% python3 -q
>>> import numpy as np
>>> np.set_printoptions(precision=2, suppress=True, linewidth=100, sign=" ")
>>> A2 = np.array([[-2, 0, -3], [1, -2, -3], [0, -3, 0]])
>>> A = np.triu(A2)
>>> print(A)
[[-2  0 -3]
 [ 0 -2 -3]
 [ 0  0  0]]
>>> print(np.round(np.linalg.norm(A, 2) / np.linalg.norm(A), 2))
0.92
>>> print(np.linalg.matrix_rank(A, rtol=0.1))
2
>>> hat = np.triu(np.array([[0, 1, 0], [-1, -3, 2], [1, -2, -2]]), 1) + np.eye(3)
>>> A2 = hat @ A @ np.linalg.inv(hat)
>>> print(np.poly(A2))
[ 1.  4.  4.  0.]
>>> print(np.trace(A2), np.trace(A))
-4.0 -4
>>> print(np.round(np.linalg.det(A2), 2))
0.0
>>> print(hat @ A - A @ hat)
[[ 0.  0. -3.]
 [ 0.  0.  4.]
 [ 0.  0.  0.]]
>>> print(np.linalg.matrix_rank(A2))
2
>>> x = np.array([0, 1, 0])
>>> print(A * x)
[[ 0  0  0]
 [ 0 -2  0]
 [ 0  0  0]]
>>> print(A @ np.ones(3))
[-5. -5.  0.]
>>> rank = np.linalg.matrix_rank(A)
>>> print(rank)
2
>>> N = np.linalg.svd(A)[2][rank:].T
>>> print([int(np.linalg.matrix_rank(A[:, :j + 1])) for j in range(3)])
[1, 2, 2]
>>> print(N.shape)
(3, 1)
>>> print(N[:, 0] / N[np.abs(N[:, 0]).round(6).argmax(), 0])
[ 1.    1.   -0.67]
>>> print(np.allclose(A @ N, 0))
True
>>> print(np.linalg.matrix_rank(A.T @ A), np.linalg.matrix_rank(A @ A.T))
2 2
>>> u = np.array([-3, 0, -2, 3, -2, 2])
>>> arr = np.array([np.roll(u, i) for i in range(6)])
>>> print(arr)
[[-3  0 -2  3 -2  2]
 [ 2 -3  0 -2  3 -2]
 [-2  2 -3  0 -2  3]
 [ 3 -2  2 -3  0 -2]
 [-2  3 -2  2 -3  0]
 [ 0 -2  3 -2  2 -3]]
>>> rng = np.random.default_rng(829433)
>>> z = rng.permutation(6)
>>> A2 = arr[:, z] * rng.choice([-1, 1], 6)
>>> print(A2)
[[-2  2  2 -3  0 -3]
 [ 2  0 -3  2 -3  2]
 [-3  3  2 -2  2  0]
 [ 2 -2  0  3 -2  3]
 [ 0  2  3 -2  3 -2]
 [ 3 -3 -2  0 -2  2]]
>>> Uu, _, Vt = np.linalg.svd(arr.T @ A2)
>>> print(np.round(np.linalg.lstsq(arr, A2)[0], 2) + 0)
[[ 0.  0.  0.  1.  0.  0.]
 [ 0.  0.  0.  0.  1.  0.]
 [ 0. -1.  0.  0.  0.  0.]
 [ 0.  0.  0.  0.  0. -1.]
 [ 0.  0. -1.  0.  0.  0.]
 [-1.  0.  0.  0.  0.  0.]]
>>> print(z)
[ 5  2  4  0  1  3]
